$ python -q
>>> import numpy as np
>>> import numpy.linalg as la
>>> np.set_printoptions(precision=3, suppress=True, linewidth=160)
>>> def tidy(a):
...     return np.round(a, 3) + 0
... 
>>> J = np.array([[0.75, 0.25], [0.4, 0.6]])
>>> # a transition matrix
>>> tidy(np.sort(np.abs(la.eigvals(J)))[::-1])
array([1.  , 0.35])
>>> tidy(la.matrix_power(J, 100))
array([[0.615, 0.385],
       [0.615, 0.385]])
>>> J @ np.ones(2)
array([1., 1.])
>>> p = np.eye(2)[0]
>>> for _ in range(5):
...     p = p @ J
...     print(p.round(3))
... 
[0.75 0.25]
[0.662 0.338]
[0.632 0.368]
[0.621 0.379]
[0.617 0.383]
>>> out = np.array([[-2, -7], [7, 3]])
>>> np.einsum("ij->j", J)
array([1.15, 0.85])
>>> np.vstack([J, out.T]).shape
(4, 2)
>>> Q = J.astype(float).copy()
>>> for j in range(2):
...     Q[:, j] -= Q[:, :j] @ (Q[:, :j].T @ Q[:, j])
...     Q[:, j] /= la.norm(Q[:, j])
... 
>>> tidy(Q.T @ J)
array([[0.85 , 0.503],
       [0.   , 0.412]])
>>> evals, V = la.eig(J)
>>> tidy(np.sort(la.eigvals(J @ J)))
array([0.122, 1.   ])
>>> tidy(np.sort(la.eigvals(la.inv(J))))
array([1.   , 2.857])
>>> np.prod(evals)
np.float64(0.35)
>>> evals
array([1.  , 0.35])
>>> tidy(np.sort(la.eigvals(J.T)))
array([0.35, 1.  ])
>>> tidy(la.eigvals(J))
array([1.  , 0.35])
>>> tidy(np.einsum("ij,ji->", J, J))
np.float64(1.122)
>>> tidy(la.eigvals(J).sum().real)
np.float64(1.35)
>>> np.poly(J)
array([ 1.  , -1.35,  0.35])
>>> print(np.einsum("ii->", J))
1.35
>>> tidy(la.det(J.T))
np.float64(0.35)
>>> out = np.array([[4, 5], [0, 0], [5, 1]])
>>> Z = np.array([[-3, -8, -1], [-4, 0, 7]])
>>> M = out @ Z
>>> M
array([[-32, -32,  31],
       [  0,   0,   0],
       [-19, -40,   2]])
>>> print(np.allclose(M[:-1].T @ la.lstsq(M[:-1].T, M[-1])[0], M[-1]))
False
>>> try:
...     la.inv(M)
... except la.LinAlgError as e:
...     print("failed:", e)
... 
failed: Singular matrix
>>> np.abs(np.diag(la.qr(M)[1])) > 1e-9
array([ True,  True, False])
>>> tidy(np.trace(la.pinv(M) @ M))
np.float64(2.0)
>>> X = np.loadtxt("run6.csv", delimiter=",")
>>> X
array([[ 11.534, -19.612, -48.99 ],
       [  9.317, -20.04 , -49.148],
       [  9.908, -20.606, -49.385],
       [  9.907, -19.671, -50.43 ],
       [  9.798, -20.837, -47.102],
       [  8.864, -20.002, -49.302],
       [ 11.494, -20.362, -50.094],
       [  8.99 , -20.33 , -49.518],
       [  9.216, -20.8  , -48.703],
       [ 11.01 , -20.962, -50.118],
       [ 11.421, -18.852, -50.845],
       [ 10.267, -19.215, -50.133],
       [ 10.31 , -21.306, -49.19 ],
       [  9.755, -19.596, -47.752],
       [ 10.892, -19.244, -48.637],
       [ 10.214, -21.494, -49.964],
       [  9.793, -20.207, -50.174],
       [ 11.671, -19.506, -50.395],
       [ 10.668, -18.989, -49.651],
       [  8.143, -18.81 , -48.466],
       [ 10.972, -19.01 , -49.88 ],
       [  8.349, -21.113, -49.64 ],
       [  9.691, -19.644, -48.834],
       [ 10.83 , -20.352, -50.129],
       [  9.187, -19.321, -50.209]])
>>> idx = X[:, 0] > np.median(X[:, 0])
>>> u = X[idx].mean(axis=0) - X[~idx].mean(axis=0)
>>> ((X - X.mean(axis=0)) @ u > 0).astype(int)
array([1, 0, 0, 1, 0, 0, 1, 0, 0, 1, 1, 1, 0, 0, 1, 1, 0, 1, 1, 0, 1, 0, 0, 1, 0])
>>> np.argsort(-np.abs(u).round(6), kind="stable")
array([0, 2, 1])
>>> (((X - X.mean(axis=0)) @ u > 0) == idx).mean()
np.float64(0.92)
>>> print(idx.astype(int))
[1 0 0 0 0 0 1 0 0 1 1 1 1 0 1 1 0 1 1 0 1 0 0 1 0]
>>> x0 = np.array([0, 2, 2])
>>> (X @ x0).argmax()
np.int64(19)
>>> print(X @ np.eye(3)[2])
[-48.99  -49.148 -49.385 -50.43  -47.102 -49.302 -50.094 -49.518 -48.703 -50.118 -50.845 -50.133 -49.19  -47.752 -48.637 -49.964 -50.174 -50.395 -49.651
 -48.466 -49.88  -49.64  -48.834 -50.129 -50.209]
>>> arr = np.loadtxt("mat.csv", delimiter=",")
>>> print(tidy(arr))
[[-0.316  0.907 -0.278]
 [ 0.    -0.293 -0.956]
 [-0.949 -0.302  0.093]]
>>> # orthonormal columns
>>> tidy(la.svd(arr, compute_uv=False))
array([1., 1., 1.])
>>> tidy(la.norm(arr, axis=0))
array([1., 1., 1.])
>>> tidy(arr @ arr.T)
array([[1., 0., 0.],
       [0., 1., 0.],
       [0., 0., 1.]])
>>> print(tidy(arr[:, 0] @ arr[:, 2]))
0.0
>>> print(tidy(la.pinv(arr)))
[[-0.316  0.    -0.949]
 [ 0.907 -0.293 -0.302]
 [-0.278 -0.956  0.093]]
>>> rng = np.random.default_rng(370)
>>> idx = rng.permutation(3)
>>> idx
array([0, 1, 2])
>>> out = M[idx][:, idx]
>>> np.allclose(out, M)
True
>>> np.trace(out)
np.int64(-30)
>>> tidy(la.det(out)), tidy(la.det(M[idx]))
(np.float64(0.0), np.float64(0.0))
>>> x0 = np.array([2, 1, 0])
>>> print(tidy(la.inv(arr)))
[[-0.316  0.    -0.949]
 [ 0.907 -0.293 -0.302]
 [-0.278 -0.956  0.093]]
>>> print(tidy(la.det(arr)))
1.0
>>> W1 = np.array([[5, -2, -8, 1, -6, 2], [3, -9, -2, 7, 6, 3], [7, 6, -8, 6, 7, 5]])
>>> coef = np.array([0, 3, 1, 2, 3, 1])
>>> hid = np.maximum(arr @ W1 + coef, 0)
>>> la.matrix_rank(hid)
np.int64(3)
>>> print(tidy((hid > 0).mean(axis=0)))
[0.    0.333 1.    0.333 0.667 0.333]
>>> (hid > 0).astype(int)
array([[0, 0, 1, 1, 1, 1],
       [0, 0, 1, 0, 0, 0],
       [0, 1, 1, 0, 1, 0]])
>>> print(tidy(hid))
[[0.    0.    3.936 6.368 8.397 1.701]
 [0.    0.    9.235 0.    0.    0.   ]
 [0.    8.174 8.454 0.    7.526 0.   ]]
>>> Z = np.array([[-2, -1], [-2, 2], [-1, 3], [2, 2], [0, 3], [1, 0]])
>>> W1 @ Z
array([[  6, -49],
       [ 31,   5],
       [ -1,  14]])
>>> (hid @ Z).round(6).argmax(axis=1)
array([1, 1, 1])
>>> K = np.loadtxt("case6.csv", delimiter=",")
>>> print(K)
[[  8.238  -4.62  -26.893]
 [ 30.87   18.934   5.178]
 [ 30.644  16.502   5.597]
 [  7.391  -4.538 -29.39 ]
 [ 29.932  18.691   6.453]
 [ 29.835  18.533   6.627]
 [ 30.321  18.539   5.822]
 [ 30.828  19.003   4.437]
 [ 29.626  18.067   6.245]
 [  6.276  -5.099 -28.267]
 [ 30.85   18.222   4.424]]
>>> cen = K - K.mean(axis=0)
>>> V = la.svd(cen)[2][:2]
>>> out = cen - cen @ V.T @ V
>>> print(tidy(np.cov(cen @ V.T, rowvar=False)))
[[481.583   0.   ]
 [  0.      0.79 ]]
>>> print(tidy((cen @ V.T).std(axis=0)))
[20.924  0.848]
>>> tidy(np.diag(V.T @ V))
array([0.526, 0.475, 0.999])
